% python3 -q
>>> import numpy as np
>>> import numpy.linalg as la
>>> np.set_printoptions(suppress=True, linewidth=200)
>>> m1 = np.load("layer1.npy")
>>> m1
array([[  0.2,   4. ,  -0.9,  -0.7],
       [ -0.5, -11. ,   0.9,  -0.5],
       [  1.4,  12. ,  -0.8,  -0.2],
       [  2.1,   1. ,   0.6,   1.4],
       [  0. ,  -2. ,   0.6,  -0.3]])
>>> # column 1 is much longer than the rest
>>> f, v = m1[4], m1[1]
>>> f @ v
np.float64(22.69)
>>> f @ f
np.float64(4.45)
>>> pr = (f @ v) / (f @ f) * f
>>> la.matrix_rank(np.outer(f, v))
np.int64(1)
>>> np.outer(f, v)
array([[-0.  , -0.  ,  0.  , -0.  ],
       [ 1.  , 22.  , -1.8 ,  1.  ],
       [-0.3 , -6.6 ,  0.54, -0.3 ],
       [ 0.15,  3.3 , -0.27,  0.15]])
>>> np.round(la.norm(f + v) ** 2 + la.norm(f - v) ** 2, 2)
np.float64(253.52)
>>> pr.round(2)
array([  0.  , -10.2 ,   3.06,  -1.53])
>>> q = m1.astype(float).copy()
>>> for j in range(4):
...     q[:, j] -= q[:, :j] @ (q[:, :j].T @ q[:, j])
...     q[:, j] /= la.norm(q[:, j])
... 
>>> np.round(q.T @ q, 2) + 0
array([[1., 0., 0., 0.],
       [0., 1., 0., 0.],
       [0., 0., 1., 0.],
       [0., 0., 0., 1.]])
>>> np.round(q.T @ m1, 2) + 0
array([[ 2.58,  9.76, -0.19,  1.07],
       [ 0.  , 13.81, -1.58, -0.59],
       [ 0.  ,  0.  ,  0.66,  0.4 ],
       [ 0.  ,  0.  ,  0.  ,  1.08]])
>>> Uu, sig, VT = la.svd(m1, full_matrices=False)
>>> np.round(sig / sig[0], 2)
array([1.  , 0.15, 0.06, 0.03])
>>> np.allclose(Uu * sig @ VT, m1)
True
>>> np.round(np.sqrt((sig ** 2).sum()), 2), np.round(la.norm(m1), 2)
(np.float64(17.28), np.float64(17.28))
>>> feats = np.load("w.npy")
>>> feats
array([[ 3,  4,  1, -2,  0],
       [-1, -1,  1, -7,  6],
       [-5, -4,  9,  8, -9],
       [ 8,  9, -4,  5, -4],
       [ 8,  9, -4,  5, -4],
       [-3, -9, -6,  2, -3]])
>>> x = np.array([3, 1, 8, 9, -2])
>>> np.einsum("ij,j->i", feats, x)
array([  3, -71, 143,  54,  54, -42])
>>> feats @ np.eye(5)[3]
array([-2., -7.,  8.,  5.,  5.,  2.])
>>> la.norm(feats @ x) <= la.norm(feats, 2) * la.norm(x) + 1e-9
np.True_
>>> np.sign((feats @ x).round(6))
array([ 1, -1,  1,  1,  1, -1])
>>> feats @ x
array([  3, -71, 143,  54,  54, -42])
>>> (feats @ x).argmax()
np.int64(2)
>>> W1 = np.array([[-1, 2], [-1, -2], [-1, 2], [2, -3], [-2, -1]])
>>> coef = np.array([0, 1])
>>> H = np.maximum(feats @ W1 + coef, 0)
>>> np.round((H > 0).mean(axis=0), 2)
array([0.67, 0.5 ])
>>> H
array([[ 0,  7],
       [ 0, 18],
       [34,  2],
       [ 5,  0],
       [ 5,  0],
       [28,  0]])
>>> Z = np.array([[1, 3], [1, -1]])
>>> W1 @ Z
array([[ 1, -5],
       [-3, -1],
       [ 1, -5],
       [-1,  9],
       [-3, -5]])
>>> H @ Z
array([[  7,  -7],
       [ 18, -18],
       [ 36, 100],
       [  5,  15],
       [  5,  15],
       [ 28,  84]])
>>> Uu, sig, VT = la.svd(feats, full_matrices=False)
>>> sig.round(2)
array([21.85, 17.88, 11.26,  1.98,  0.29])
>>> (sig > 1e-8).sum()
np.int64(5)
>>> np.abs(Uu[:, 0]).round(6).argmax()
np.int64(3)
>>> np.round(Uu.T @ feats @ VT.T, 2) + 0
array([[21.85,  0.  ,  0.  ,  0.  ,  0.  ],
       [ 0.  , 17.88,  0.  ,  0.  ,  0.  ],
       [ 0.  ,  0.  , 11.26,  0.  ,  0.  ],
       [ 0.  ,  0.  ,  0.  ,  1.98,  0.  ],
       [ 0.  ,  0.  ,  0.  ,  0.  ,  0.29]])
>>> Uu.shape, sig.shape, VT.shape
((6, 5), (5,), (5, 5))
>>> P = m1 @ la.solve(m1.T @ m1, m1.T)
>>> P.round(2)
array([[ 0.76,  0.2 ,  0.23, -0.08, -0.29],
       [ 0.2 ,  0.83, -0.19,  0.07,  0.24],
       [ 0.23, -0.19,  0.79,  0.07,  0.27],
       [-0.08,  0.07,  0.07,  0.97, -0.09],
       [-0.29,  0.24,  0.27, -0.09,  0.65]])
>>> np.round(la.eigvalsh(P), 2) + 0
array([0., 1., 1., 1., 1.])
>>> np.allclose(P @ P, P)
True
>>> np.round(np.diag(P), 2)
array([0.76, 0.83, 0.79, 0.97, 0.65])
>>> la.matrix_rank(np.eye(5) - P)
np.int64(1)
>>> np.round((np.eye(5) - P) @ m1, 2) + 0
array([[0., 0., 0., 0.],
       [0., 0., 0., 0.],
       [0., 0., 0., 0.],
       [0., 0., 0., 0.],
       [0., 0., 0., 0.]])
>>> data = np.load("data.npy")
>>> data
array([[0, 5, 2, 1, 0],
       [5, 0, 5, 2, 1],
       [2, 5, 0, 5, 2],
       [1, 2, 5, 0, 5],
       [0, 1, 2, 5, 0]])
>>> # equal to its transpose
>>> P = np.triu(np.array([[0, 3, 0, 0, 2],
...     [2, 0, 3, 1, 0],
...     [1, 0, 3, 0, 2],
...     [1, 2, 0, 1, 3],
...     [3, 1, 2, 1, 1]]), 1) + np.eye(5)
>>> other = P @ data @ la.inv(P)
>>> np.trace(other), np.trace(data)
(np.float64(0.0), np.int64(0))
>>> other
array([[  15.,  -38.,  135.,   55., -462.],
       [  12.,  -19.,   67.,   36., -254.],
       [   2.,    1.,    1.,   14.,  -46.],
       [   1.,    2.,    5.,   13.,  -46.],
       [   0.,    1.,   -1.,    4.,  -10.]])
>>> P @ data - data @ P
array([[ 15.,   2.,   4.,  11.,  -4.],
       [  7.,   2.,   5.,  15., -15.],
       [  0.,  -4., -11.,   5., -19.],
       [  0.,   0.,   0.,  13., -12.],
       [  0.,   0.,  -3.,  -1., -19.]])
>>> np.all(la.eigvalsh(data) > 0)
np.False_
>>> [round(float(la.det(data[:i, :i])), 2) + 0 for i in range(1, 6)]
[0.0, -25.0, 100.0, 176.0, -3584.0]
>>> w, V = la.eig(data)
>>> np.round(np.sort(la.eigvals(data.T)), 2)
array([-6.91, -5.12, -2.77,  3.12, 11.69])
>>> np.round(data @ V[:, 0] - w[0] * V[:, 0], 2) + 0
array([0., 0., 0., 0., 0.])
>>> np.round(np.sort(la.eigvals(la.inv(data))), 2)
array([-0.36, -0.2 , -0.14,  0.09,  0.32])
>>> np.round(np.prod(w), 2)
np.float64(-3584.0)
>>> th = np.radians(120)
>>> R = np.eye(5)
>>> R[2, 2] = R[1, 1] = np.cos(th)
>>> R[2, 1], R[1, 2] = -np.sin(th), np.sin(th)
>>> R.round(2)
array([[ 1.  ,  0.  ,  0.  ,  0.  ,  0.  ],
       [ 0.  , -0.5 ,  0.87,  0.  ,  0.  ],
       [ 0.  , -0.87, -0.5 ,  0.  ,  0.  ],
       [ 0.  ,  0.  ,  0.  ,  1.  ,  0.  ],
       [ 0.  ,  0.  ,  0.  ,  0.  ,  1.  ]])
>>> other = data @ R.T
>>> round(la.det(R), 2), round(np.trace(R), 2)
(np.float64(1.0), np.float64(2.0))
>>> np.allclose(la.norm(data, axis=1), la.norm(other, axis=1))
True
>>> f = np.array([0, 2, -2, -3, 1])
>>> other = data + np.outer(f, np.eye(5)[0])
>>> la.matrix_rank(la.inv(other) - la.inv(data), tol=1e-8)
np.int64(1)
>>> la.matrix_rank(other - data)
np.int64(1)
>>> W0 = np.load("m.npy")
>>> W0
array([[ 2.,  0.,  0.],
       [ 0., -2.,  0.],
       [ 0., -2., -1.]])
>>> # triangular: eigenvalues sit on the diagonal
>>> W0 @ W0
array([[4., 0., 0.],
       [0., 4., 0.],
       [0., 6., 1.]])
>>> [int(la.matrix_rank(la.matrix_power(W0, p))) for p in range(1, 4)]
[3, 3, 3]
>>> np.round(la.matrix_power(W0 - np.diag(np.diag(W0)), 3), 2)
array([[0., 0., 0.],
       [0., 0., 0.],
       [0., 0., 0.]])
>>> np.prod(np.diag(W0)), round(la.det(W0), 2)
(np.float64(4.0), np.float64(4.0))
>>> rng = np.random.default_rng(594)
>>> labels = rng.permutation(3)
>>> labels
array([1, 2, 0])
>>> other = W0[labels][:, labels]
>>> np.diag(other)
array([-2., -1.,  2.])
>>> np.round(la.det(other), 2), round(float(la.det(W0[labels])), 2)
(np.float64(4.0), 4.0)
>>> arr = np.load("arr.npy")
>>> arr
array([[-1.93, -1.14,  0.88, -1.79],
       [-0.62,  1.99,  1.11, -1.85],
       [-0.34,  1.05,  2.64, -0.91],
       [ 2.72,  0.64, -0.94, -0.56],
       [-2.06,  2.  ,  0.84,  0.15],
       [-1.55, -0.5 ,  1.57,  1.98],
       [-2.66, -1.05,  0.9 ,  0.11],
       [-2.28, -1.34,  0.17,  1.4 ],
       [ 2.78,  0.15, -0.96, -0.59],
       [-0.37, -0.23,  1.27,  2.68],
       [-0.57,  0.7 ,  2.62, -1.16],
       [-0.32,  2.22, -1.77,  0.92],
       [-0.01, -1.64, -1.17,  2.22],
       [ 1.34,  2.35,  0.7 , -1.08],
       [ 0.97, -1.02, -1.47,  2.2 ],
       [ 2.25, -0.71, -0.89,  1.62],
       [ 1.24, -2.09, -1.64, -0.61],
       [ 1.92,  0.48, -1.25,  1.87],
       [-1.62,  2.35, -0.69, -0.61],
       [-0.5 , -0.87,  1.38, -2.46],
       [-1.59, -2.53, -0.25,  0.14],
       [ 1.7 , -1.28,  1.  ,  1.86],
       [-2.71,  0.7 ,  1.08, -0.08],
       [ 0.18, -1.95, -0.9 , -2.09],
       [-1.19, -1.04, -2.44, -0.75]])
>>> gram = np.cov(arr, rowvar=False)
>>> np.round(np.polyfit(arr[:, 1], arr[:, 3], 1), 2)
array([-0.18,  0.08])
>>> np.round(np.corrcoef(arr[:, 1], arr[:, 3])[0, 1], 2)
np.float64(-0.17)
>>> np.round(arr.std(axis=0), 2)
array([1.65, 1.46, 1.37, 1.49])
>>> labels = rng.permutation(4)
>>> other = arr[:, labels] * rng.choice([-1, 1], 4)
>>> other
array([[-1.79,  0.88,  1.14,  1.93],
       [-1.85,  1.11, -1.99,  0.62],
       [-0.91,  2.64, -1.05,  0.34],
       [-0.56, -0.94, -0.64, -2.72],
       [ 0.15,  0.84, -2.  ,  2.06],
       [ 1.98,  1.57,  0.5 ,  1.55],
       [ 0.11,  0.9 ,  1.05,  2.66],
       [ 1.4 ,  0.17,  1.34,  2.28],
       [-0.59, -0.96, -0.15, -2.78],
       [ 2.68,  1.27,  0.23,  0.37],
       [-1.16,  2.62, -0.7 ,  0.57],
       [ 0.92, -1.77, -2.22,  0.32],
       [ 2.22, -1.17,  1.64,  0.01],
       [-1.08,  0.7 , -2.35, -1.34],
       [ 2.2 , -1.47,  1.02, -0.97],
       [ 1.62, -0.89,  0.71, -2.25],
       [-0.61, -1.64,  2.09, -1.24],
       [ 1.87, -1.25, -0.48, -1.92],
       [-0.61, -0.69, -2.35,  1.62],
       [-2.46,  1.38,  0.87,  0.5 ],
       [ 0.14, -0.25,  2.53,  1.59],
       [ 1.86,  1.  ,  1.28, -1.7 ],
       [-0.08,  1.08, -0.7 ,  2.71],
       [-2.09, -0.9 ,  1.95, -0.18],
       [-0.75, -2.44,  1.04,  1.19]])
>>> Uu, _, VT = la.svd(arr.T @ other)
>>> np.round(Uu @ VT, 2) + 0
array([[ 0.,  0.,  0., -1.],
       [ 0.,  0., -1.,  0.],
       [ 0.,  1.,  0.,  0.],
       [ 1.,  0.,  0.,  0.]])
>>> cen = (arr - arr.mean(axis=0)) / arr.std(axis=0)
>>> np.argwhere(np.abs(cen) > 2)
array([], shape=(0, 2), dtype=int64)
>>> coef = la.lstsq(np.delete(cen, 1, axis=1), cen[:, 1])[0]
>>> np.abs(coef).argmax()
np.int64(1)
>>> coef.round(2)
array([ 0.11,  0.23, -0.14])
>>> Uu, sig, VT = la.svd(arr, full_matrices=False)
>>> Uu.shape, sig.shape, VT.shape
((25, 4), (4,), (4, 4))
>>> (sig > 1e-8).sum()
np.int64(4)
>>> P = arr @ la.solve(arr.T @ arr, arr.T)
>>> np.round(la.eigvalsh(P), 2) + 0
array([0., 0., 0., 0., 0., 0., 0., 0., 0., 0., 0., 0., 0., 0., 0., 0., 0., 0., 0., 0., 0., 1., 1., 1., 1.])
>>> np.round(P @ arr[:, 1], 2)
array([-1.14,  1.99,  1.05,  0.64,  2.  , -0.5 , -1.05, -1.34,  0.15, -0.23,  0.7 ,  2.22, -1.64,  2.35, -1.02, -0.71, -2.09,  0.48,  2.35, -0.87, -2.53, -1.28,  0.7 , -1.95, -1.04])
>>> np.round(np.diag(P), 2)
array([0.14, 0.12, 0.17, 0.13, 0.15, 0.17, 0.13, 0.15, 0.13, 0.2 , 0.16, 0.26, 0.13, 0.15, 0.12, 0.11, 0.15, 0.12, 0.22, 0.18, 0.16, 0.21, 0.12, 0.2 , 0.24])
>>> other = np.array([[-5, -5], [-2, 6]])
>>> other[-1] = other[0]
>>> X = other + 0.02 * np.eye(2)
>>> X
array([[-4.98, -5.  ],
       [-5.  , -4.98]])
>>> w, V = la.eigh(X)
>>> w.round(2)
array([-9.98,  0.02])
>>> np.round(la.eigvalsh(X @ X), 2) + 0
array([ 0. , 99.6])
>>> w.sum(), np.trace(X)
(np.float64(-9.96), np.float64(-9.96))
>>> np.abs(V[:, -1]).round(6).argmax()
np.int64(0)
>>> np.round(la.eigvalsh(X + -3 * np.eye(2)), 2)
array([-12.98,  -2.98])
>>> M = np.array([[0.5, 0.0, 0.5], [0.0, 0.5, 0.5], [0.0, 0.5, 0.5]])
>>> M
array([[0.5, 0. , 0.5],
       [0. , 0.5, 0.5],
       [0. , 0.5, 0.5]])
>>> # row 2 repeats row 1
>>> P = np.triu(np.array([[0, 4, 5], [5, 3, 2], [4, 3, 1]]), 1) + np.eye(3)
>>> other = P @ M @ la.inv(P)
>>> P @ M - M @ P
array([[ 0. ,  2.5,  2. ],
       [ 0. ,  1. ,  0. ],
       [ 0. ,  0. , -1. ]])
>>> other
array([[ 0.5,  2.5, -2.5],
       [ 0. ,  1.5, -1.5],
       [ 0. ,  0.5, -0.5]])
>>> np.poly(other)
array([ 1. , -1.5,  0.5,  0. ])
>>> np.trace(other), np.trace(M)
(np.float64(1.5), np.float64(1.5))
>>> round(la.det(other), 2)
np.float64(-0.0)
>>> mat = np.loadtxt("dump.csv", delimiter=",")
>>> mat
array([[2., 3., 4.],
       [0., 1., 2.],
       [0., 1., 2.],
       [1., 2., 3.]])
>>> # rows and columns are dependent
>>> t3 = np.stack([mat, 4 * mat, mat[::-1]])
>>> np.round(la.norm(t3, axis=(1, 2)), 2)
array([ 7.28, 29.12,  7.28])
>>> la.matrix_rank(t3)
array([2, 2, 2])
>>> t3.sum(axis=0)
array([[11., 17., 23.],
       [ 0.,  6., 12.],
       [ 0.,  6., 12.],
       [ 7., 13., 19.]])
>>> (t3 @ mat.T).shape
(3, 4, 4)
>>> Uu, sig, VT = la.svd(mat)
>>> np.argmax(sig[:-1] / (sig[1:] + 1e-6)) + 1
np.int64(2)
>>> sig.round(2) + 0
array([7.19, 1.13, 0.  ])
>>> other = Uu[:, :2] @ np.diag(sig[:2]) @ VT[:2]
>>> la.matrix_rank(other)
np.int64(2)
>>> np.round(la.norm(mat - other) / la.norm(mat), 2)
np.float64(0.0)
>>> np.round(np.abs(mat - other).max(), 2)
np.float64(0.0)
>>> np.round(la.norm(mat - other, 2), 2), round(sig[2], 2)
(np.float64(0.0), np.float64(0.0))
>>> other.round(2) + 0
array([[2., 3., 4.],
       [0., 1., 2.],
       [0., 1., 2.],
       [1., 2., 3.]])
>>> f, v = mat[2], mat[1]
>>> f @ v
np.float64(5.0)
>>> f @ f
np.float64(5.0)
>>> pr = (f @ v) / (f @ f) * f
>>> round(la.norm(f + v) ** 2 + la.norm(f - v) ** 2, 2)
np.float64(20.0)
>>> np.outer(f, v)
array([[0., 0., 0.],
       [0., 1., 2.],
       [0., 2., 4.]])
